% ipython --no-banner

In [1]: import numpy as np

In [2]: import numpy.linalg as la

In [3]: np.set_printoptions(suppress=True, linewidth=140)

In [4]: other = np.array([[-5, 0], [5, 3], [0, -1]])

In [5]: W0 = np.kron(np.eye(3, dtype=int), other)

In [6]: W0
Out[6]: 
array([[-5,  0,  0,  0,  0,  0],
       [ 5,  3,  0,  0,  0,  0],
       [ 0, -1,  0,  0,  0,  0],
       [ 0,  0, -5,  0,  0,  0],
       [ 0,  0,  5,  3,  0,  0],
       [ 0,  0,  0, -1,  0,  0],
       [ 0,  0,  0,  0, -5,  0],
       [ 0,  0,  0,  0,  5,  3],
       [ 0,  0,  0,  0,  0, -1]])

In [7]: q, evecs = la.qr(W0[:, :1])[0], la.qr(W0[:, 1:])[0]

In [8]: sig = la.svd(q.T @ evecs, compute_uv=False)

In [9]: sig.round(2)
Out[9]: array([0.67])

In [10]: np.round(np.degrees(np.arccos(sig.clip(0, 1))), 2)
Out[10]: array([47.87])

In [11]: other = W0 / np.sqrt((W0 ** 2).mean(axis=1, keepdims=True))

In [12]: la.matrix_rank(W0 - W0.mean(axis=1, keepdims=True))
Out[12]: np.int64(5)

In [13]: other[8].round(2)
Out[13]: array([ 0.  ,  0.  ,  0.  ,  0.  ,  0.  , -2.45])

In [14]: la.matrix_rank(other) == la.matrix_rank(W0)
Out[14]: np.True_

In [15]: np.round(la.norm(other, axis=1), 2)
Out[15]: array([2.45, 2.45, 2.45, 2.45, 2.45, 2.45, 2.45, 2.45, 2.45])

In [16]: np.round(W0 - W0.mean(axis=1, keepdims=True), 2)
Out[16]: 
array([[-4.17,  0.83,  0.83,  0.83,  0.83,  0.83],
       [ 3.67,  1.67, -1.33, -1.33, -1.33, -1.33],
       [ 0.17, -0.83,  0.17,  0.17,  0.17,  0.17],
       [ 0.83,  0.83, -4.17,  0.83,  0.83,  0.83],
       [-1.33, -1.33,  3.67,  1.67, -1.33, -1.33],
       [ 0.17,  0.17,  0.17, -0.83,  0.17,  0.17],
       [ 0.83,  0.83,  0.83,  0.83, -4.17,  0.83],
       [-1.33, -1.33, -1.33, -1.33,  3.67,  1.67],
       [ 0.17,  0.17,  0.17,  0.17,  0.17, -0.83]])

In [17]: other = np.c_[W0[:, :2] @ np.array([[-1, 0], [2, -1]]), np.array([3, -5, -2, 0, -1, 3, 3, -3, 4])]

In [18]: other
Out[18]: 
array([[ 5,  0,  3],
       [ 1, -3, -5],
       [-2,  1, -2],
       [ 0,  0,  0],
       [ 0,  0, -1],
       [ 0,  0,  3],
       [ 0,  0,  3],
       [ 0,  0, -3],
       [ 0,  0,  4]])

In [19]: np.round(la.norm(la.qr(W0)[0].T @ other, axis=0) ** 2 / ((other ** 2).sum(axis=0) + 1e-12), 2)
Out[19]: array([1. , 1. , 0.7])

In [20]: la.matrix_rank(np.c_[W0, other])
Out[20]: np.int64(7)

In [21]: np.round(la.lstsq(W0, other[:, 0])[0], 2) + 0
Out[21]: array([-1.,  2.,  0.,  0.,  0.,  0.])

In [22]: np.round(la.norm(other - W0 @ la.lstsq(W0, other)[0], axis=0), 2) + 0
Out[22]: array([0.  , 0.  , 4.97])

In [23]: la.matrix_rank(other)
Out[23]: np.int64(3)

In [24]: hat = other @ la.solve(other.T @ other, other.T)

In [25]: la.matrix_rank(np.eye(9) - hat)
Out[25]: np.int64(6)

In [26]: hat.round(2)
Out[26]: 
array([[ 0.92, -0.08, -0.24,  0.  ,  0.01, -0.04, -0.04,  0.04, -0.06],
       [-0.08,  0.92, -0.24,  0.  ,  0.01, -0.04, -0.04,  0.04, -0.06],
       [-0.24, -0.24,  0.28,  0.  ,  0.04, -0.13, -0.13,  0.13, -0.18],
       [ 0.  ,  0.  ,  0.  ,  0.  ,  0.  ,  0.  ,  0.  ,  0.  ,  0.  ],
       [ 0.01,  0.01,  0.04,  0.  ,  0.02, -0.06, -0.06,  0.06, -0.08],
       [-0.04, -0.04, -0.13,  0.  , -0.06,  0.18,  0.18, -0.18,  0.24],
       [-0.04, -0.04, -0.13,  0.  , -0.06,  0.18,  0.18, -0.18,  0.24],
       [ 0.04,  0.04,  0.13,  0.  ,  0.06, -0.18, -0.18,  0.18, -0.24],
       [-0.06, -0.06, -0.18,  0.  , -0.08,  0.24,  0.24, -0.24,  0.32]])

In [27]: x = np.array([0, -2, -2, 0, 0, -3])

In [28]: rhs = W0 @ x

In [29]: np.round(la.lstsq(W0, rhs)[0], 2) + 0
Out[29]: array([ 0., -2., -2.,  0.,  0., -3.])

In [30]: np.round(la.solve(W0.T @ W0, W0.T @ rhs), 2) + 0
Out[30]: array([ 0., -2., -2.,  0.,  0., -3.])

In [31]: rhs
Out[31]: array([  0,  -6,   2,  10, -10,   0,   0,  -9,   3])

In [32]: np.round(la.pinv(W0) @ W0, 2) + 0
Out[32]: 
array([[1., 0., 0., 0., 0., 0.],
       [0., 1., 0., 0., 0., 0.],
       [0., 0., 1., 0., 0., 0.],
       [0., 0., 0., 1., 0., 0.],
       [0., 0., 0., 0., 1., 0.],
       [0., 0., 0., 0., 0., 1.]])

In [33]: rng = np.random.default_rng(2323)

In [34]: rhs = rhs + 0.1 * rng.normal(size=9)

In [35]: rhs.round(2)
Out[35]: array([-0.1 , -5.88,  1.96, 10.07, -9.89,  0.04, -0.07, -8.94,  3.03])

In [36]: coef, *_ = la.lstsq(W0, rhs)

In [37]: coef.round(2)
Out[37]: array([ 0.02, -1.99, -2.01,  0.04,  0.02, -3.01])

In [38]: arr = np.array([[1.2, 32.0], [-0.5, 26.0]])

In [39]: # column 1 dominates

In [40]: np.unravel_index(np.abs(arr).argmax(), arr.shape)
Out[40]: (np.int64(0), np.int64(1))

In [41]: np.abs(arr).max()
Out[41]: np.float64(32.0)

In [42]: arr[2]
Traceback (most recent call last):
  Cell In[42], line 1
    arr[2]
IndexError: index 2 is out of bounds for axis 0 with size 2


In [43]: np.round(la.svd(arr, compute_uv=False), 2)
Out[43]: array([41.24,  1.14])

In [44]: arr.shape
Out[44]: (2, 2)

In [45]: q = arr.astype(float).copy()

In [46]: for j in range(2):
    ...:     q[:, j] -= q[:, :j] @ (q[:, :j].T @ q[:, j])
    ...:     q[:, j] /= la.norm(q[:, j])
    ...: 

In [47]: np.round(q.T @ q, 2) + 0
Out[47]: 
array([[1., 0.],
       [0., 1.]])

In [48]: q.round(2)
Out[48]: 
array([[ 0.92,  0.38],
       [-0.38,  0.92]])

In [49]: np.round(q.T @ arr, 2) + 0
Out[49]: 
array([[ 1.3 , 19.54],
       [ 0.  , 36.31]])

In [50]: idx = rng.permutation(2)

In [51]: idx
Out[51]: array([1, 0])

In [52]: other = arr[idx][:, idx]

In [53]: np.trace(other)
Out[53]: np.float64(27.2)

In [54]: np.round(np.sort(np.abs(la.eigvals(other))), 2)
Out[54]: array([ 1.86, 25.34])

In [55]: C2 = arr.T @ arr

In [56]: np.round(la.eigvalsh(C2)[::-1], 2)
Out[56]: array([1700.38,    1.31])

In [57]: la.matrix_rank(C2)
Out[57]: np.int64(2)

In [58]: np.round(la.svd(arr, compute_uv=False) ** 2, 2)
Out[58]: array([1700.38,    1.31])

In [59]: np.trace(C2), (arr ** 2).sum()
Out[59]: (np.float64(1701.69), np.float64(1701.69))

In [60]: C2
Out[60]: 
array([[   1.69,   25.4 ],
       [  25.4 , 1700.  ]])

In [61]: x = np.array([-1, 0])

In [62]: rhs = arr @ x

In [63]: rhs
Out[63]: array([-1.2,  0.5])

In [64]: np.round(la.solve(arr, arr[:, 0]), 2) + 0
Out[64]: array([1., 0.])

In [65]: np.round(la.solve(arr, rhs + arr[:, 1]), 2)
Out[65]: array([-1.,  1.])

In [66]: np.round(la.solve(arr, rhs), 2) + 0
Out[66]: array([-1.,  0.])

In [67]: M = np.load("test15.npy")

In [68]: M
Out[68]: 
array([[ 0,  0, -2],
       [ 0,  0,  0],
       [-2,  0,  0]])

In [69]: # looks like rank 2

In [70]: blk = np.stack([M, 3 * M, M[::-1]])

In [71]: blk.shape
Out[71]: (3, 3, 3)

In [72]: la.matrix_rank(blk)
Out[72]: array([2, 2, 2])

In [73]: np.round(la.norm(blk, axis=(1, 2)), 2)
Out[73]: array([2.83, 8.49, 2.83])

In [74]: feats = np.triu(rng.random((4, 4)) < 0.6, 1).astype(int)

In [75]: feats = feats + feats.T

In [76]: feats
Out[76]: 
array([[0, 1, 1, 0],
       [1, 0, 1, 1],
       [1, 1, 0, 0],
       [0, 1, 0, 0]])

In [77]: # symmetric, so the eigenvalues are real

In [78]: w1 = np.array([[-9, 3, -8], [4, 1, 2], [4, -4, 3], [5, -2, 1]])

In [79]: coef = np.array([-3, -2, 3])

In [80]: hid = np.maximum(feats @ w1 + coef, 0)

In [81]: la.matrix_rank(hid)
Out[81]: np.int64(3)

In [82]: hid
Out[82]: 
array([[5, 0, 8],
       [0, 0, 0],
       [0, 2, 0],
       [1, 0, 5]])

In [83]: W2 = np.array([[1, -7, 8], [2, -5, 2], [4, -5, 2]])

In [84]: (hid @ W2).round(6).argmax(axis=1)
Out[84]: array([2, 0, 0, 0])

In [85]: w1 @ W2
Out[85]: 
array([[-35,  88, -82],
       [ 14, -43,  38],
       [  8, -23,  30],
       [  5, -30,  38]])

In [86]: E = np.load("mat.npy")

In [87]: E
Out[87]: 
array([[ 1, -1,  1],
       [ 1,  0,  0],
       [ 1,  1,  1],
       [ 1,  2,  4]])

In [88]: idx = rng.permutation(4)

In [89]: idx
Out[89]: array([2, 1, 3, 0])

In [90]: other = feats[idx][:, idx]

In [91]: other
Out[91]: 
array([[0, 1, 0, 1],
       [1, 0, 1, 1],
       [0, 1, 0, 0],
       [1, 1, 0, 0]])

In [92]: np.diag(other)
Out[92]: array([0, 0, 0, 0])

In [93]: np.round(np.sort(np.abs(la.eigvals(other))), 2)
Out[93]: array([0.31, 1.  , 1.48, 2.17])

In [94]: J = np.load("sample19.npy")

In [95]: J.round(2)
Out[95]: 
array([[ 0.5 ,  0.  ,  0.87],
       [ 0.  ,  1.  ,  0.  ],
       [-0.87,  0.  ,  0.5 ]])

In [96]: C2 = J.T @ J

In [97]: np.round(la.eigvalsh(C2)[::-1], 2)
Out[97]: array([1., 1., 1.])

In [98]: np.diag(C2)
Out[98]: array([1., 1., 1.])

In [99]: np.trace(C2), (J ** 2).sum()
Out[99]: (np.float64(3.0), np.float64(3.0))

In [100]: (J @ J.T).shape
Out[100]: (3, 3)

In [101]: blk = np.stack([J, 2 * J, J[::-1]])

In [102]: la.matrix_rank(blk.reshape(3, -1))
Out[102]: np.int64(2)

In [103]: blk.shape
Out[103]: (3, 3, 3)

In [104]: np.round(la.det(blk), 2)
Out[104]: array([ 1.,  8., -1.])

In [105]: la.matrix_rank(blk)
Out[105]: array([3, 3, 3])

In [106]: np.round(blk.sum(axis=0), 2)
Out[106]: 
array([[ 0.63,  0.  ,  3.1 ],
       [ 0.  ,  4.  ,  0.  ],
       [-2.1 ,  0.  ,  2.37]])

In [107]: (blk @ J.T).shape
Out[107]: (3, 3, 3)

In [108]: np.einsum("bij,cij->bc", blk, blk)
Out[108]: 
array([[ 3.,  6.,  1.],
       [ 6., 12.,  2.],
       [ 1.,  2.,  3.]])

In [109]: x = np.array([1, 0, 1])

In [110]: np.round(np.sort(np.abs(np.degrees(np.angle(la.eigvals(J))))), 2)
Out[110]: array([ 0., 60., 60.])

In [111]: np.round(np.abs(la.eigvals(J)), 2)
Out[111]: array([1., 1., 1.])

In [112]: la.matrix_rank(arr, rtol=0.1)
Out[112]: np.int64(1)

In [113]: round(np.log10(la.cond(arr)))
Out[113]: 2

In [114]: [round(float(x), 2) for x in la.svd(arr, compute_uv=False)[:3]]
Out[114]: [41.24, 1.14]

In [115]: np.round(np.abs(la.svd(arr)[2][-1]), 2)
Out[115]: array([1.  , 0.01])

In [116]: w, evecs = la.eigh(M)

In [117]: x = np.array([-1, -1, 3])

In [118]: np.round(evecs * np.abs(w) @ evecs.T, 2) + 0
Out[118]: 
array([[2., 0., 0.],
       [0., 0., 0.],
       [0., 0., 2.]])

In [119]: x @ M @ x
Out[119]: np.int64(12)

In [120]: (np.sign(evecs[:, -1].round(6)) == np.sign(evecs[0, -1].round(6))).astype(int)
Out[120]: array([1, 0, 0])

In [121]: np.round(evecs * np.maximum(w, 0) @ evecs.T, 2)
Out[121]: 
array([[ 1.,  0., -1.],
       [ 0.,  0.,  0.],
       [-1.,  0.,  1.]])

In [122]: data = np.load("case14.npy")

In [123]: data
Out[123]: 
array([[ 0, -9, -3, -3],
       [ 1,  5,  1,  3],
       [-3,  0,  2, -4]])

In [124]: Uu, sig, VT = la.svd(data)

In [125]: np.argmax(sig[:-1] / (sig[1:] + 1e-6)) + 1
Out[125]: np.int64(2)

In [126]: sig.round(2) + 0
Out[126]: array([11.57,  5.48,  0.  ])

In [127]: other = Uu[:, :2] @ np.diag(sig[:2]) @ VT[:2]

In [128]: round(la.norm(data - other, 2), 2), round(sig[2], 2)
Out[128]: (np.float64(0.0), np.float64(0.0))

In [129]: la.matrix_rank(other)
Out[129]: np.int64(2)

In [130]: other.round(2) + 0
Out[130]: 
array([[ 0., -9., -3., -3.],
       [ 1.,  5.,  1.,  3.],
       [-3.,  0.,  2., -4.]])

In [131]: t = np.radians(15)

In [132]: Rm = np.eye(4)

In [133]: Rm[1, 1] = Rm[0, 0] = np.cos(t)

In [134]: Rm[1, 0], Rm[0, 1] = -np.sin(t), np.sin(t)

In [135]: Rm.round(2)
Out[135]: 
array([[ 0.97,  0.26,  0.  ,  0.  ],
       [-0.26,  0.97,  0.  ,  0.  ],
       [ 0.  ,  0.  ,  1.  ,  0.  ],
       [ 0.  ,  0.  ,  0.  ,  1.  ]])

In [136]: other = data @ Rm.T

In [137]: np.allclose(data @ data.T, other @ other.T)
Out[137]: True

In [138]: np.round(np.abs(other - data).max(axis=0), 2)
Out[138]: array([2.33, 0.78, 0.  , 0.  ])

In [139]: np.round(la.svd(data, compute_uv=False), 2) + 0, np.round(la.svd(other, compute_uv=False), 2) + 0
Out[139]: (array([11.57,  5.48,  0.  ]), array([11.57,  5.48,  0.  ]))

In [140]: other.round(2)
Out[140]: 
array([[-2.33, -8.69, -3.  , -3.  ],
       [ 2.26,  4.57,  1.  ,  3.  ],
       [-2.9 ,  0.78,  2.  , -4.  ]])
